>>> import numpy as np
>>> np.set_printoptions(precision=2, suppress=True, linewidth=120, legacy="1.25")
>>> F = np.load("layer14.npy")
>>> F
array([[ -0.65,  -2.12,   6.28,   3.78,   2.64,  -2.31,   9.84,  -1.  ],
       [ -3.  ,  -5.59,   1.83,  -0.34,  -3.77,  -3.15,  11.6 ,   0.12],
       [  0.71,   0.21,  -5.36,  -1.27,   0.16,  -0.53,  -2.85,  -2.35],
       [  3.78,   5.89,  -3.  ,  -3.94,   0.31,   4.35, -14.89,   3.03],
       [ -0.09,  -1.31,   1.66,   3.91,   4.11,  -2.62,   5.73,  -3.8 ],
       [ -4.27,  -0.26,   3.03,   1.04,  -4.33,   2.22,  -0.29,   3.17],
       [ -1.81,  -2.15,   1.11,   2.91,   1.19,  -2.11,   6.31,  -2.47],
       [  3.68,   5.72,   1.85,  -0.09,   3.61,   3.4 ,  -9.95,   2.06],
       [  4.17,   0.28,  -3.02,  -0.92,   4.34,  -2.36,   0.69,  -3.05],
       [ -2.93,  -0.52,   4.27,   0.17,  -3.79,   1.77,   0.73,   3.96],
       [  1.17,   3.75,  -1.53,   1.19,   2.82,   2.13,  -8.1 ,  -0.9 ],
       [ -1.68,   0.59,  -3.51,  -2.37,  -4.09,   2.31,  -5.88,   1.85],
       [  1.92,   5.05,  -1.75,  -1.67,   0.23,   4.07, -12.23,   2.2 ],
       [  2.56,  -0.81,   5.37,  -1.2 ,   1.15,  -1.27,   5.69,   2.62],
       [  1.08,   0.69,  -6.86,  -0.57,   1.76,  -0.85,  -4.05,  -3.98],
       [ -0.59,  -8.17,   1.71,  -3.83,  -4.47,  -5.47,  17.46,   1.28],
       [  4.41,  -0.38,  -3.82,  -2.19,   3.25,  -2.86,   1.38,  -3.02],
       [  2.01,   0.06,  -4.17,  -2.13,   0.79,  -1.03,  -1.62,  -1.57],
       [  4.22,   2.87,   3.31,   2.55,   7.27,  -0.6 ,  -0.76,  -1.77],
       [  1.62,   4.55,  -0.3 ,  -2.24,  -1.12,   4.24, -10.93,   3.96],
       [  0.83,  -0.69,   0.88,  -0.06,   0.57,  -1.12,   2.76,  -0.53]])
>>> q, Rm = np.linalg.qr(F)
>>> np.round(q.T @ q, 2) + 0
array([[1., 0., 0., 0., 0., 0., 0., 0.],
       [0., 1., 0., 0., 0., 0., 0., 0.],
       [0., 0., 1., 0., 0., 0., 0., 0.],
       [0., 0., 0., 1., 0., 0., 0., 0.],
       [0., 0., 0., 0., 1., 0., 0., 0.],
       [0., 0., 0., 0., 0., 1., 0., 0.],
       [0., 0., 0., 0., 0., 0., 1., 0.],
       [0., 0., 0., 0., 0., 0., 0., 1.]])
